In [1]: import numpy as np

In [2]: np.set_printoptions(suppress=True, linewidth=120)

In [3]: rnd = lambda a: np.round(a, 2) + 0

In [4]: q, _ = np.linalg.qr(np.array([[-0.5, -0.9, 0.5, 1.4, -1.3, -1.3, 0.1],
   ...:     [-0.5, -0.8, -0.9, -1.6, 0.8, -0.6, 1.4],
   ...:     [0.1, -0.3, -0.6, -0.6, -0.3, -0.6, -0.5],
   ...:     [0.3, 0.9, -1.9, 1.0, -0.3, -2.1, -0.7],
   ...:     [0.7, -0.1, 0.8, -1.4, -0.9, -0.2, -0.2],
   ...:     [-1.7, -0.3, -0.5, -1.3, 0.8, 1.7, -0.7],
   ...:     [-0.5, 1.0, 1.3, -0.3, -1.5, 0.0, -1.0]]))

In [5]: evecs, _ = np.linalg.qr(np.array([[-1.1, -1.2, -0.7, 2.4, 1.9],
   ...:     [-0.9, 0.8, -0.7, 0.1, 0.7],
   ...:     [-1.2, -1.1, 0.7, 0.1, -1.9],
   ...:     [-1.2, 1.3, -1.3, 0.2, -1.3],
   ...:     [0.3, 1.0, 2.1, 1.2, 0.8]]))

In [6]: sv = 10 * 0.7 ** np.arange(5)

In [7]: M = q[:, :5] * sv @ evecs[:5]

In [8]: print(rnd(M))
[[ 2.89  2.28 -0.26 -2.59  1.46]
 [ 2.26 -1.39  1.05 -0.95  2.91]
 [ 0.35  0.28  1.52  0.62  1.28]
 [ 0.03 -1.16  2.74  2.26 -3.43]
 [-3.09  1.71  0.74  1.52  1.9 ]
 [ 3.84 -4.51 -0.12 -5.87  0.22]
 [-2.18 -1.67 -0.32 -3.79 -3.13]]

In [9]: rng = np.random.default_rng(67)

In [10]: lab = rng.permutation(5)

In [11]: B = M[:, lab] * rng.choice([-1, 1], 5)

In [12]: print(rnd(B))
[[ 2.59 -0.26  1.46 -2.28  2.89]
 [ 0.95  1.05  2.91  1.39  2.26]
 [-0.62  1.52  1.28 -0.28  0.35]
 [-2.26  2.74 -3.43  1.16  0.03]
 [-1.52  0.74  1.9  -1.71 -3.09]
 [ 5.87 -0.12  0.22  4.51  3.84]
 [ 3.79 -0.32 -3.13  1.67 -2.18]]

In [13]: left, _, VT = np.linalg.svd(M.T @ B)

In [14]: print(lab)
[3 2 4 1 0]

In [15]: print(rnd(left @ VT))
[[ 0.  0.  0.  0.  1.]
 [ 0.  0.  0. -1.  0.]
 [ 0.  1.  0.  0.  0.]
 [-1.  0.  0.  0.  0.]
 [ 0.  0.  1.  0.  0.]]

In [16]: B = np.c_[M[:, :1] @ np.array([[-3]]), np.array([-2, 3, -1, -1, -3, 1, 3])]

In [17]: print(rnd(B))
[[ -8.67  -2.  ]
 [ -6.77   3.  ]
 [ -1.04  -1.  ]
 [ -0.1   -1.  ]
 [  9.27  -3.  ]
 [-11.52   1.  ]
 [  6.55   3.  ]]

In [18]: print(rnd(np.linalg.norm(B - M @ np.linalg.lstsq(M, B)[0], axis=0)))
[0.   4.04]

In [19]: u = np.array([1, -2, -2])

In [20]: print(rnd(np.cross(M[4, :3], M[6, :3])))
[ 0.68 -2.61  8.91]

In [21]: print(rnd(np.polyval(u, M[4])))
[13.72 -2.49 -2.93 -2.73 -2.19]

In [22]: print(rnd(np.convolve(M[4], u)))
[-3.09  7.89  3.49 -3.38 -2.61 -6.84 -3.8 ]

In [23]: q, R = np.linalg.qr(M)

In [24]: print(rnd(np.abs(np.diag(R))))
[6.53 5.39 3.39 4.75 4.98]

In [25]: print(rnd(q.T @ q))
[[1. 0. 0. 0. 0.]
 [0. 1. 0. 0. 0.]
 [0. 0. 1. 0. 0.]
 [0. 0. 0. 1. 0.]
 [0. 0. 0. 0. 1.]]

In [26]: print(rnd(abs(R[0, 0])), rnd(np.linalg.norm(M[:, 0])))
6.53 6.53

In [27]: print(np.allclose(R.T @ R, M.T @ M))
True

In [28]: B = np.array([[-2, -2], [-1, -2]])

In [29]: m1 = np.kron(np.eye(2, dtype=int), B)

In [30]: print(m1)
[[-2 -2  0  0]
 [-1 -2  0  0]
 [ 0  0 -2 -2]
 [ 0  0 -1 -2]]

In [31]: print(np.flatnonzero(np.linalg.matrix_power((m1 != 0) + (m1.T != 0) + np.eye(4), 4)[3]))
[2 3]

In [32]: print(m1 @ m1)
[[6 8 0 0]
 [4 6 0 0]
 [0 0 6 8]
 [0 0 4 6]]

In [33]: print((np.linalg.matrix_power((m1 != 0) + (m1.T != 0) + np.eye(4), 4) > 0).astype(int))
[[1 1 0 0]
 [1 1 0 0]
 [0 0 1 1]
 [0 0 1 1]]

In [34]: evals, evecs = np.linalg.eig(m1)

In [35]: print(rnd(np.prod(evals)))
4.0

In [36]: print(rnd(evals))
[-0.59 -3.41 -0.59 -3.41]

In [37]: print(m1.reshape(2, -1))
[[-2 -2  0  0 -1 -2  0  0]
 [ 0  0 -2 -2  0  0 -1 -2]]

In [38]: blk = m1.reshape(4, 2, -1)

In [39]: print(np.swapaxes(blk, 1, 2)[0])
[[-2  0]
 [-2  0]]

In [40]: print(blk.shape)
(4, 2, 2)

In [41]: print(np.einsum("ihd,jhd->hij", blk, blk).shape)
(2, 4, 4)

In [42]: print(np.einsum("ihd,ihd->ih", blk, blk))
[[8 0]
 [5 0]
 [0 8]
 [0 5]]
